$ ipython --no-banner

In [1]: import numpy as np

In [2]: np.set_printoptions(precision=2, suppress=True, linewidth=160)

In [3]: def rnd(a):
   ...:     return np.round(a, 2) + 0
   ...: 

In [4]: rng = np.random.default_rng(950)

In [5]: mat = rng.normal(size=(19, 5)) + 5 * np.array([4, -4, -1, 2, 4])

In [6]: print(rnd(mat))
[[ 19.25 -22.12  -5.62   8.23  21.  ]
 [ 18.84 -19.89  -3.11  10.46  18.63]
 [ 18.86 -21.13  -6.38  11.05  20.94]
 [ 19.32 -19.44  -5.53  11.08  20.85]
 [ 19.87 -20.27  -4.65  10.56  20.41]
 [ 20.61 -19.39  -4.89   9.33  18.73]
 [ 20.65 -19.41  -4.99  10.38  20.7 ]
 [ 21.19 -18.61  -2.78  10.56  20.82]
 [ 21.45 -19.37  -4.67  10.57  18.83]
 [ 20.47 -19.73  -5.33  11.51  18.28]
 [ 19.26 -21.91  -4.52   9.7   21.64]
 [ 22.17 -21.21  -3.32  10.39  19.95]
 [ 19.17 -19.15  -4.88  10.97  18.43]
 [ 20.73 -18.48  -5.98   9.76  19.52]
 [ 19.98 -18.89  -4.6   10.58  20.15]
 [ 20.33 -17.8   -5.8   10.4   21.7 ]
 [ 19.78 -20.79  -4.6    9.92  20.58]
 [ 22.07 -21.07  -4.65  11.64  19.92]
 [ 19.48 -22.11  -4.96  11.34  21.79]]

In [7]: x = np.array([-2, 2, 1, -2, 2])

In [8]: y = mat @ x

In [9]: print(rnd(np.linalg.pinv(mat) @ mat))
[[1. 0. 0. 0. 0.]
 [0. 1. 0. 0. 0.]
 [0. 0. 1. 0. 0.]
 [0. 0. 0. 1. 0.]
 [0. 0. 0. 0. 1.]]

In [10]: y = y + 0.3 * rng.normal(size=19)

In [11]: print(rnd(y))
[-62.89 -64.33 -66.38 -63.26 -65.33 -66.3  -64.24 -61.95 -69.97 -72.45 -62.59 -71.17 -66.76 -64.76 -63.51 -59.85 -64.78 -74.14 -66.58]

In [12]: beta, *_ = np.linalg.lstsq(mat, y)

In [13]: print(rnd(np.linalg.norm(y - mat @ beta)))
1.0

In [14]: print(beta.round())
[-2.  2.  1. -2.  2.]
